>>> import numpy as np
>>> np.set_printoptions(precision=1, suppress=True, linewidth=200)
>>> mat = np.load("block1.npy")
>>> mat
array([[-0.6, -0.8,  1.3, -0.3,  2.7, -3.2,  0.3,  2. ,  3.2,  1.7, -0.8, -0.4, -0.9],
       [-1.1, -0.7,  1.6,  0.3,  3.3, -2.9,  0.4,  2.2,  3.1,  1.8, -0.9,  0.4, -0.7],
       [-1.4, -1. ,  0.6,  0. ,  2.5, -3.2,  0.5,  2.1,  2.9,  1.5, -0.9, -0.1, -1.2],
       [-1. , -0.9,  1.8,  0.1,  2.5, -2.8, -0.2,  1.9,  2.9,  1.8, -1.1, -0.5, -0.6],
       [-0.8, -1.2,  1.1,  0.1,  2.9, -3.2, -0.3,  2.1,  3.4,  1.2, -0.9,  0.4, -1.7],
       [-1.5, -1.3,  1.2,  0. ,  3. , -3.4,  0. ,  1.8,  3.4,  1.8, -1.2, -0.3, -1.2],
       [-1.6, -0.9,  1.1,  0.3,  3.2, -3.4,  0.2,  1.8,  2.8,  2.4, -1.4,  0. , -1. ],
       [-1. , -1.2,  1.1, -0.1,  2.6, -3.1,  0.2,  2.2,  3.3,  1.6, -0.9,  0. , -1. ],
       [-1.4, -1.2,  0.7, -0.1,  3. , -3. ,  0. ,  2.2,  3.4,  1.9, -0.9,  0.3, -1.6],
       [-1.1, -0.9,  1.5,  0. ,  3.1, -3.4,  0. ,  1.8,  2.6,  2. , -1. , -0.3, -0.9],
       [-0.9, -0.9,  0.7,  0.3,  3.1, -2.9, -0.4,  1.9,  3.1,  2. , -0.6, -0.3, -0.6],
       [-0.9, -0.8,  1.5, -0.3,  2.7, -3.2,  0.1,  2. ,  3.4,  1.9, -0.8,  0. , -0.8],
       [-0.9, -0.5,  0.9,  0.2,  3.2, -2.6,  0.6,  1.9,  3.2,  2.3, -1.2, -0.1, -1. ],
       [-1.3, -1.5,  1.7,  0.2,  3.3, -2.7, -0.2,  1.7,  3.2,  1.9, -1. , -0.3, -1. ],
       [-0.8, -0.7,  1.1, -0.4,  3.2, -3.4,  0. ,  2.2,  3.5,  1.9, -1.5,  0.9, -0.6],
       [-1. , -0.6,  1.2,  0. ,  3.6, -3.1,  0. ,  1.7,  2.3,  2.3, -0.5, -0.5, -0.8],
       [-0.9, -1.3,  0.9,  0. ,  2.8, -2.8,  0.3,  2. ,  3.1,  2. , -1.4,  0.3, -0.6],
       [-0.9, -1.2,  1.2, -0.2,  3.2, -3. ,  0.3,  2. ,  2.4,  2. , -0.6,  0.5, -1.1],
       [-0.8, -0.9,  1.2,  0.5,  3.6, -3.3,  0.4,  2. ,  2.3,  2.7, -1. ,  0.7, -0.8],
       [-0.9, -1.2,  1.1,  0.8,  3.1, -2.5, -0.6,  2.6,  2.9,  2.3, -0.8, -0.1, -0.6],
       [-0.7, -1. ,  1.2, -0.3,  3.9, -2.7,  0.2,  2.2,  3.7,  2.1, -0.4,  0.4, -1.1],
       [-1.3, -0.8,  1.1,  0. ,  3.3, -3.2, -0.3,  2.5,  2.9,  1.3, -1.2, -0.1, -1.1],
       [ 2.4,  3.1,  0.5,  2.1,  0.7, -1.7, -1.1,  1.9, -0.8, -1.1, -3. , -1.9, -2. ],
       [ 3.3,  2.8,  1.3,  2.5,  0.9, -2.3, -1.7,  1.9,  0.8, -1.1, -3.2, -2.1, -1.7],
       [ 3.4,  2.7,  0.8,  1.6,  1.4, -1.8, -1.2,  2.2, -0.1, -0.5, -3. , -1.6, -2.2],
       [ 3.5,  3.2,  1.2,  2.1,  1.5, -1.9, -0.5,  2.1, -0.1, -1. , -3.2, -1.6, -2.3],
       [ 2.7,  2.9,  1.2,  1.8,  0.7, -1.9, -0.8,  2.1, -0.6, -0.8, -2.6, -2. , -1.7],
       [ 2.6,  3.2,  0.7,  2.2,  1.2, -2.1, -0.5,  1.8, -0.6, -1.2, -3.2, -1.7, -2.1],
       [ 2.7,  2.6,  0.7,  2.4,  0.8, -1.9, -1. ,  2.1,  0.7, -0.7, -2.4, -2.2, -2.5],
       [ 3.1,  2.8,  1.2,  2. ,  0.8, -2. , -0.8,  1.9, -0.1, -1. , -2.8, -2.1, -2.2],
       [ 3.3,  2.7,  0.8,  1.9,  1. , -1.8, -0.5,  1.8,  0.1, -0.9, -3.2, -1.4, -1.8],
       [ 2.9,  2.8,  1.3,  2.1,  0.8, -1.8, -1.6,  2.3,  0.3, -1. , -2.9, -2.4, -1.4],
       [ 3. ,  2.9,  0.7,  2. ,  1.3, -2.1, -1. ,  2. ,  0.2, -1.1, -2.9, -1.8, -2.4],
       [ 2.6,  3.3,  1.2,  1.9,  1.2, -2.1, -1.3,  1.9, -0.8, -1.1, -2.8, -1.8, -1.6],
       [ 3.4,  2.9,  1. ,  2.5,  1.1, -2.1, -0.8,  1.8, -0.2, -0.8, -3.5, -1.6, -2.1],
       [ 3.7,  3.1,  1. ,  2.1,  1. , -3. , -1.1,  1.8,  0.3, -1.3, -3.4, -1.6, -1. ],
       [ 2.6,  2.9,  1.8,  1.8,  0.7, -1.8, -0.9,  1.8, -0.2, -1.5, -2.7, -2.1, -2.2],
       [ 3.2,  2.9,  1.1,  2.6,  1. , -2.1, -0.6,  2.3,  0. , -1.1, -3.4, -1.6, -2.3],
       [ 3.6,  3.1,  1.3,  2.4,  0.8, -1.8, -0.8,  1.9,  0.2, -1.3, -3.1, -1.8, -1.7],
       [ 3.2,  2.6,  1.1,  1.8,  1.7, -1.9, -1. ,  2.2, -0.2, -1. , -3. , -2.2, -1.6],
       [ 3. ,  2.9,  1.5,  2.5,  1.5, -2.1, -0.8,  2.3, -0.5, -1. , -3.3, -2. , -1.4],
       [ 3. ,  2.7,  1. ,  2.2,  0.7, -1.8, -1. ,  1.5,  0.5, -1.4, -2.9, -2.1, -2.2],
       [ 2.7,  3.2,  1. ,  1.9,  0.7, -1.8, -1.3,  1.9,  0.1, -1.1, -2.8, -1.9, -2.4],
       [ 3. ,  2.4,  1.2,  2.1,  1.1, -2.2, -0.2,  2.8, -0.3, -0.3, -2.9, -1.6, -1.8]])
>>> idx = mat[:, 10] > np.median(mat[:, 10])
>>> u = mat[idx].mean(axis=0) - mat[~idx].mean(axis=0)
>>> np.argsort(-np.abs(u).round(6), kind="stable")
array([ 0,  1,  8,  9,  3,  4, 10, 11,  5,  6, 12,  2,  7])
>>> (((mat - mat.mean(axis=0)) @ u > 0) == idx).mean()
np.float64(1.0)
>>> print(idx.astype(int))
[1 1 1 1 1 1 1 1 1 1 1 1 1 1 1 1 1 1 1 1 1 1 0 0 0 0 0 0 0 0 0 0 0 0 0 0 0 0 0 0 0 0 0 0]
>>> x = np.array([-1, -4, 5, 3, -5, -2, -4, -5, 1, -3, -2, 3, 5])
>>> y = mat @ x
>>> print(np.linalg.lstsq(mat, y)[0])
[-1. -4.  5.  3. -5. -2. -4. -5.  1. -3. -2.  3.  5.]
>>> rng = np.random.default_rng(747169)
>>> y = y + 0.1 * rng.normal(size=44)
>>> print(y)
[-14.9 -13.3 -16.3  -6.6 -11.7 -10.8 -14.1 -12.2 -18.1 -12.2 -14.4 -11.5 -21.5  -8.7 -11.7 -20.  -11.1 -16.5 -16.7 -13.3 -22.2 -15.7 -18.5  -7.4 -23.5 -23.4 -17.3 -20.4 -20.7 -17.5 -16.7 -11.9 -21.6
 -15.6 -15.7  -7.2 -12.8 -17.6 -12.7 -20.1 -15.  -12.3 -17.9 -22. ]
>>> c, *_ = np.linalg.lstsq(mat, y)
>>> c.round()
array([-1., -4.,  5.,  3., -5., -2., -4., -5.,  1., -3., -2.,  3.,  5.])
>>> np.round(np.linalg.norm(y - mat @ c), 1)
np.float64(0.4)
>>> X = np.minimum.outer(np.arange(1, 12), np.arange(1, 12)) * -2
>>> X
array([[ -2,  -2,  -2,  -2,  -2,  -2,  -2,  -2,  -2,  -2,  -2],
       [ -2,  -4,  -4,  -4,  -4,  -4,  -4,  -4,  -4,  -4,  -4],
       [ -2,  -4,  -6,  -6,  -6,  -6,  -6,  -6,  -6,  -6,  -6],
       [ -2,  -4,  -6,  -8,  -8,  -8,  -8,  -8,  -8,  -8,  -8],
       [ -2,  -4,  -6,  -8, -10, -10, -10, -10, -10, -10, -10],
       [ -2,  -4,  -6,  -8, -10, -12, -12, -12, -12, -12, -12],
       [ -2,  -4,  -6,  -8, -10, -12, -14, -14, -14, -14, -14],
       [ -2,  -4,  -6,  -8, -10, -12, -14, -16, -16, -16, -16],
       [ -2,  -4,  -6,  -8, -10, -12, -14, -16, -18, -18, -18],
       [ -2,  -4,  -6,  -8, -10, -12, -14, -16, -18, -20, -20],
       [ -2,  -4,  -6,  -8, -10, -12, -14, -16, -18, -20, -22]])
>>> idx = rng.permutation(11)
>>> idx
array([ 6,  4,  8,  1,  3,  2, 10,  5,  0,  7,  9])
>>> other = X[idx][:, idx]
>>> print(np.allclose(other, X))
False
>>> print(np.trace(other))
-132
>>> np.diag(other)
array([-14, -10, -18,  -4,  -8,  -6, -22, -12,  -2, -16, -20])
>>> print(other)
[[-14 -10 -14  -4  -8  -6 -14 -12  -2 -14 -14]
 [-10 -10 -10  -4  -8  -6 -10 -10  -2 -10 -10]
 [-14 -10 -18  -4  -8  -6 -18 -12  -2 -16 -18]
 [ -4  -4  -4  -4  -4  -4  -4  -4  -2  -4  -4]
 [ -8  -8  -8  -4  -8  -6  -8  -8  -2  -8  -8]
 [ -6  -6  -6  -4  -6  -6  -6  -6  -2  -6  -6]
 [-14 -10 -18  -4  -8  -6 -22 -12  -2 -16 -20]
 [-12 -10 -12  -4  -8  -6 -12 -12  -2 -12 -12]
 [ -2  -2  -2  -2  -2  -2  -2  -2  -2  -2  -2]
 [-14 -10 -16  -4  -8  -6 -16 -12  -2 -16 -16]
 [-14 -10 -18  -4  -8  -6 -20 -12  -2 -16 -20]]
>>> np.sort(np.abs(np.linalg.eigvals(other)))
array([  0.5,   0.5,   0.6,   0.7,   0.8,   1.1,   1.5,   2.4,   4.5,  12.1, 107.4])
>>> W = np.array([[-1, 0, -3, 1, 1, 2],
...     [-2, 3, -3, -3, -1, 0],
...     [0, 3, -3, -3, 2, 0],
...     [-2, 2, 1, 1, -1, -3],
...     [-2, 1, -2, -1, -1, -1],
...     [-1, 3, 1, 0, -1, -2],
...     [2, 2, -3, -3, -3, -2],
...     [0, -2, -2, 0, -3, -3],
...     [-2, -2, -2, -1, 0, 3],
...     [0, 2, -3, 3, 2, 2],
...     [-1, 2, -1, 2, -2, -3]])
>>> c = np.array([1, 1, 0, 1, 0, 2])
>>> hid = np.maximum(other @ W + c, 0)
>>> np.linalg.matrix_rank(hid)
np.int64(5)
>>> print((hid > 0).mean(axis=0))
[1. 0. 1. 1. 1. 1.]
>>> C = np.array([[3, 0, 3], [2, 3, 3], [0, 3, 3], [3, 0, 2], [1, 0, 1], [0, 0, 3]])
>>> print(W @ C)
[[  1  -9  -3]
 [-10   0 -13]
 [ -1   0  -4]
 [  0   9  -5]
 [ -8  -3 -15]
 [  2  12   2]
 [ -2  -3 -12]
 [ -7 -12 -24]
 [-13 -12 -11]
 [ 15  -3  11]
 [  5   3  -7]]
>>> (hid @ C).round(6).argmax(axis=1)
array([2, 2, 2, 2, 2, 2, 2, 2, 2, 2, 2])
>>> print([round(float(np.linalg.det(X[:i, :i])), 2) + 0 for i in range(1, 12)])
[-2.0, 4.0, -8.0, 16.0, -32.0, 64.0, -128.0, 256.0, -512.0, 1024.0, -2048.0]
>>> other = np.array([[2, 0], [3, 1], [-3, 1], [-1, 2], [0, -3]])
>>> C = np.array([[3, 1, 2, 0, 0, 1, 1, 2, 1], [3, 0, 1, 0, 2, 3, 3, 0, 1]])
>>> data = other @ C + 0.3 * rng.normal(size=(5, 9))
>>> data.round(1) + 0
array([[ 5.8,  1.9,  4.1, -0.3,  0.7,  2.3,  2.3,  4.4,  1.9],
       [12.2,  2.8,  7.4, -0.2,  2. ,  5.9,  5.8,  5.9,  4.2],
       [-6.3, -3.2, -5.1,  0.2,  1.8, -0.1, -0.5, -6.6, -2.1],
       [ 2.9, -1. , -0.1,  0. ,  4. ,  4.9,  5.2, -1.9,  1.1],
       [-9.3, -0.2, -2.8,  0.1, -6.2, -8.9, -9.1, -0.8, -2.7]])
>>> ang = np.radians(30)
>>> R = np.eye(9)
>>> R[7, 7] = R[1, 1] = np.cos(ang)
>>> R[7, 1], R[1, 7] = -np.sin(ang), np.sin(ang)
>>> R
array([[ 1. ,  0. ,  0. ,  0. ,  0. ,  0. ,  0. ,  0. ,  0. ],
       [ 0. ,  0.9,  0. ,  0. ,  0. ,  0. ,  0. ,  0.5,  0. ],
       [ 0. ,  0. ,  1. ,  0. ,  0. ,  0. ,  0. ,  0. ,  0. ],
       [ 0. ,  0. ,  0. ,  1. ,  0. ,  0. ,  0. ,  0. ,  0. ],
       [ 0. ,  0. ,  0. ,  0. ,  1. ,  0. ,  0. ,  0. ,  0. ],
       [ 0. ,  0. ,  0. ,  0. ,  0. ,  1. ,  0. ,  0. ,  0. ],
       [ 0. ,  0. ,  0. ,  0. ,  0. ,  0. ,  1. ,  0. ,  0. ],
       [ 0. , -0.5,  0. ,  0. ,  0. ,  0. ,  0. ,  0.9,  0. ],
       [ 0. ,  0. ,  0. ,  0. ,  0. ,  0. ,  0. ,  0. ,  1. ]])
>>> other = data @ R.T
>>> round(np.linalg.det(R), 1), np.round(np.trace(R), 1)
(np.float64(1.0), np.float64(8.7))
>>> print(np.allclose(data @ data.T, other @ other.T))
True
>>> np.linalg.svd(data, compute_uv=False), np.linalg.svd(other, compute_uv=False)
(array([27.6, 13. ,  1.1,  0.5,  0.4]), array([27.6, 13. ,  1.1,  0.5,  0.4]))
>>> other.round(1) + 0
array([[ 5.8,  3.9,  4.1, -0.3,  0.7,  2.3,  2.3,  2.8,  1.9],
       [12.2,  5.4,  7.4, -0.2,  2. ,  5.9,  5.8,  3.7,  4.2],
       [-6.3, -6.1, -5.1,  0.2,  1.8, -0.1, -0.5, -4.1, -2.1],
       [ 2.9, -1.8, -0.1,  0. ,  4. ,  4.9,  5.2, -1.1,  1.1],
       [-9.3, -0.6, -2.8,  0.1, -6.2, -8.9, -9.1, -0.6, -2.7]])
